$ ipython --no-banner

In [1]: import numpy as np

In [2]: np.set_printoptions(suppress=True, linewidth=140)

In [3]: F = np.load("run5.npy")

In [4]: F
Out[4]: 
array([[0., 1., 1., 1., 1., 1.],
       [1., 0., 1., 1., 1., 1.],
       [1., 1., 0., 1., 1., 1.],
       [1., 1., 1., 0., 1., 1.],
       [1., 1., 1., 1., 0., 1.],
       [1., 1., 1., 1., 1., 0.]])

In [5]: F.sum(axis=0)
Out[5]: array([5., 5., 5., 5., 5., 5.])

In [6]: np.trace(F @ F @ F) // 6
Out[6]: np.float64(20.0)

In [7]: np.argwhere(np.triu(F))
Out[7]: 
array([[0, 1],
       [0, 2],
       [0, 3],
       [0, 4],
       [0, 5],
       [1, 2],
       [1, 3],
       [1, 4],
       [1, 5],
       [2, 3],
       [2, 4],
       [2, 5],
       [3, 4],
       [3, 5],
       [4, 5]])

In [8]: F @ F
Out[8]: 
array([[5., 4., 4., 4., 4., 4.],
       [4., 5., 4., 4., 4., 4.],
       [4., 4., 5., 4., 4., 4.],
       [4., 4., 4., 5., 4., 4.],
       [4., 4., 4., 4., 5., 4.],
       [4., 4., 4., 4., 4., 5.]])

In [9]: Lm = np.diag(F.sum(axis=1)) - F

In [10]: Lm
Out[10]: 
array([[ 5., -1., -1., -1., -1., -1.],
       [-1.,  5., -1., -1., -1., -1.],
       [-1., -1.,  5., -1., -1., -1.],
       [-1., -1., -1.,  5., -1., -1.],
       [-1., -1., -1., -1.,  5., -1.],
       [-1., -1., -1., -1., -1.,  5.]])

In [11]: np.round(np.linalg.eigvalsh(Lm), 2) + 0
Out[11]: array([0., 6., 6., 6., 6., 6.])

In [12]: round(np.linalg.det(Lm[1:, 1:]))
Out[12]: 1296

In [13]: (np.linalg.eigvalsh(Lm) < 1e-8).sum()
Out[13]: np.int64(1)

In [14]: vals, evecs = np.linalg.eigh(F)

In [15]: np.round(np.linalg.svd(F, compute_uv=False), 2)
Out[15]: array([5., 1., 1., 1., 1., 1.])

In [16]: np.abs(evecs[:, -1]).round(6).argmax()
Out[16]: np.int64(0)

In [17]: np.round(evecs @ np.diag(vals) @ evecs.T, 2) + 0
Out[17]: 
array([[0., 1., 1., 1., 1., 1.],
       [1., 0., 1., 1., 1., 1.],
       [1., 1., 0., 1., 1., 1.],
       [1., 1., 1., 0., 1., 1.],
       [1., 1., 1., 1., 0., 1.],
       [1., 1., 1., 1., 1., 0.]])

In [18]: np.round(np.abs(evecs[:, -1]), 2)
Out[18]: array([0.41, 0.41, 0.41, 0.41, 0.41, 0.41])

In [19]: np.round(evecs.T @ F @ evecs, 2) + 0
Out[19]: 
array([[-1.,  0.,  0.,  0.,  0.,  0.],
       [ 0., -1.,  0.,  0.,  0.,  0.],
       [ 0.,  0., -1.,  0.,  0.,  0.],
       [ 0.,  0.,  0., -1.,  0.,  0.],
       [ 0.,  0.,  0.,  0., -1.,  0.],
       [ 0.,  0.,  0.,  0.,  0.,  5.]])

In [20]: E = np.array([[5.0, 0.0, 0.0, 0.0, 0.0],
    ...:     [0.0, 8.0, 9.0, 9.0, 6.0],
    ...:     [0.0, 9.0, 1.0, 5.0, 6.0],
    ...:     [0.0, 8.0, 8.0, 5.0, 5.0],
    ...:     [0.0, 9.0, 9.0, 6.0, 4.0]])

In [21]: f = np.array([1, 0])

In [22]: np.convolve(E[0], f)
Out[22]: array([5., 0., 0., 0., 0., 0.])

In [23]: np.cross(E[0, :3], E[1, :3])
Out[23]: array([  0., -45.,  40.])

In [24]: mat = np.load("out13.npy")

In [25]: mat.round(2)
Out[25]: 
array([[-0.71,  0.32,  0.9 ,  0.73, -0.37,  0.81, -0.52,  0.92,  0.19, -0.04,  0.24, -0.24],
       [ 0.33, -0.16,  0.72,  0.67,  1.33,  0.1 ,  0.4 , -0.19,  0.54,  0.15, -0.78, -0.14],
       [-0.14,  1.45, -0.58,  0.05,  0.69,  0.15,  0.03,  0.09, -0.75, -0.18, -0.1 , -0.64],
       [-1.32, -0.06,  0.21, -0.58,  0.57,  0.36, -0.25, -1.07,  0.2 ,  0.01,  0.41,  0.17],
       [ 0.09, -0.27, -0.37, -0.18,  0.39, -0.42, -0.47,  0.33,  0.96, -1.11,  0.5 , -0.84],
       [-0.05, -0.49,  0.21,  0.83, -0.3 , -0.46, -0.82, -0.84, -0.84, -0.26, -0.31, -0.7 ],
       [-0.85, -0.49, -0.76, -0.22,  0.14, -0.24, -0.43,  0.71,  0.11,  0.62, -1.1 , -0.21],
       [ 0.14, -0.59, -0.31, -0.24,  0.01,  1.29,  0.19,  0.03, -0.48, -1.08, -0.6 ,  0.18],
       [ 0.  ,  0.43,  1.12, -1.1 , -0.27, -0.55, -0.1 ,  0.13, -0.14, -0.5 , -0.8 , -0.11],
       [ 0.66,  0.06,  0.04, -0.26,  0.68,  0.12, -1.46,  0.22, -0.25,  0.16,  0.17,  0.86],
       [ 0.14,  0.81, -0.42,  0.36, -0.68,  0.23, -0.44, -0.71,  1.03, -0.19, -0.75,  0.38],
       [-0.66,  0.11, -0.09,  0.67,  0.21, -0.84,  0.27,  0.31, -0.24, -0.89, -0.05,  1.15]])

In [26]: f = np.array([0, 2, 1, 0, 0, 1])

In [27]: A2 = F + np.outer(f, np.eye(6)[4])

In [28]: round(np.linalg.det(A2) / np.linalg.det(F), 2), np.round(1 + np.linalg.solve(F, f)[4], 2)
Out[28]: (np.float64(1.8), np.float64(1.8))

In [29]: np.linalg.matrix_rank(np.linalg.inv(A2) - np.linalg.inv(F), tol=1e-8)
Out[29]: np.int64(1)

In [30]: rng = np.random.default_rng(165979)

In [31]: A = rng.normal(size=(20, 11))

In [32]: A = 10 * A / np.linalg.norm(A, axis=1, keepdims=True)

In [33]: A.round(2) + 0
Out[33]: 
array([[ 0.61, -2.37,  1.16,  1.9 ,  0.  , -3.94,  4.13, -2.41, -0.55,  5.82, -4.06],
       [ 0.38, -0.85,  3.38,  6.56,  1.97, -1.96, -0.12,  0.6 , -0.7 , -4.65, -3.82],
       [ 0.96,  2.29,  2.2 ,  1.34, -0.61, -2.98,  2.3 , -1.37,  2.62,  4.79, -6.4 ],
       [-0.63, -0.8 ,  2.46, -0.29,  0.74,  7.97, -0.14, -2.73,  4.16,  1.61,  1.21],
       [ 3.16,  1.27, -4.99,  0.22,  1.17, -1.17,  3.36,  1.82,  5.44, -2.97,  2.78],
       [-3.31, -6.09,  1.88,  1.76,  1.91,  3.7 ,  1.43,  4.52,  2.01, -0.74, -0.94],
       [ 2.55,  4.07,  0.93,  0.39, -2.3 , -4.67, -2.72,  5.84, -1.33,  0.93,  2.18],
       [-2.95,  3.84,  0.42,  1.81, -3.01, -5.35,  0.39, -2.35, -0.86,  5.38, -0.08],
       [ 0.16,  2.78,  5.96, -1.11,  1.92, -5.67, -0.22, -1.92, -3.05,  2.55, -0.4 ],
       [-0.15,  3.91, -2.25,  1.37, -2.07,  6.9 , -1.44, -1.81,  3.03,  2.58,  2.15],
       [ 1.58,  4.91, -4.21, -0.87,  3.23, -1.52, -1.03, -1.54, -5.18, -1.82,  2.95],
       [-2.57, -0.44,  4.9 ,  5.56, -3.44,  0.78, -1.49, -1.89,  2.76,  1.83, -3.02],
       [-0.7 ,  2.77,  2.57,  0.37,  2.09,  0.36, -4.96,  6.44, -0.92, -0.55, -3.65],
       [ 2.1 , -3.2 , -2.5 , -6.1 , -3.52, -1.66,  1.4 ,  0.03,  4.96, -0.09,  0.38],
       [-0.9 ,  0.23, -1.11, -1.36, -2.26, -3.93,  2.15, -5.45,  5.24, -2.66,  2.55],
       [-0.89, -0.94, -2.62,  4.6 ,  0.57,  3.14,  2.58,  4.55, -2.22,  5.11, -1.35],
       [-1.43,  2.33, -0.59, -1.01,  0.16, -0.42, -2.82, -7.67, -2.22, -4.26, -1.03],
       [-3.63,  2.64,  2.53,  0.68,  0.08, -2.27, -0.93, -4.18,  0.37,  1.94, -6.75],
       [ 6.34,  2.77,  5.55, -1.62, -3.47, -0.4 ,  0.68, -1.56,  0.15,  1.78,  0.61],
       [-4.66,  2.83,  4.12, -0.41,  4.82, -0.16,  2.37, -1.64,  4.41,  0.78,  1.2 ]])

In [34]: A2 = np.c_[A[:, :4] @ np.array([[7, 3, -1, 8], [-6, 4, -2, -1], [-5, -9, 4, -8], [3, -6, -9, 8]]), np.array([-3, 1, -2, -3, -2, 0, -1, 0, -1, -3, 2, 2, 1, 0, 3, 3, 1, 0, 1, -1])]

In [35]: A2.round(2)
Out[35]: 
array([[ 18.39, -29.54,  -8.31,  13.14,  -3.  ],
       [ 10.56, -71.98, -44.2 ,  29.36,   1.  ],
       [-14.02, -15.83,  -8.78,  -1.52,  -2.  ],
       [-12.83, -25.51,  14.69, -26.29,  -3.  ],
       [ 40.1 ,  58.12, -27.62,  65.66,  -2.  ],
       [  9.22, -61.77,   7.21, -21.4 ,   0.  ],
       [-10.01,  13.22, -10.52,  12.08,  -1.  ],
       [-40.35,  -8.09, -19.38, -16.27,   0.  ],
       [-48.69, -35.34,  28.09, -58.04,  -1.  ],
       [ -9.21,  27.22, -28.96,  23.77,  -3.  ],
       [  0.03,  67.41, -20.43,  34.44,   2.  ],
       [-23.17, -86.91, -26.98, -14.83,   2.  ],
       [-33.2 , -16.32,   2.11, -25.92,   1.  ],
       [ 28.12,  52.61,  49.19,  -8.77,   0.  ],
       [ -6.25,  16.39,   8.22,  -9.44,   3.  ],
       [ 26.32, -10.46, -49.05,  51.54,   3.  ],
       [-24.01,  16.44,   3.51, -17.09,   1.  ],
       [-51.88, -27.22,   2.32, -46.47,   0.  ],
       [ -4.79, -10.15,  24.9 ,  -9.37,   1.  ],
       [-71.41, -37.32,  19.15, -76.33,  -1.  ]])

In [36]: np.round(np.linalg.norm(A2 - A @ np.linalg.lstsq(A, A2)[0], axis=0), 2) + 0
Out[36]: array([0.  , 0.  , 0.  , 0.  , 5.57])

In [37]: np.round(np.linalg.lstsq(A, A2[:, 0])[0], 2) + 0
Out[37]: array([ 7., -6., -5.,  3.,  0.,  0.,  0.,  0.,  0.,  0.,  0.])
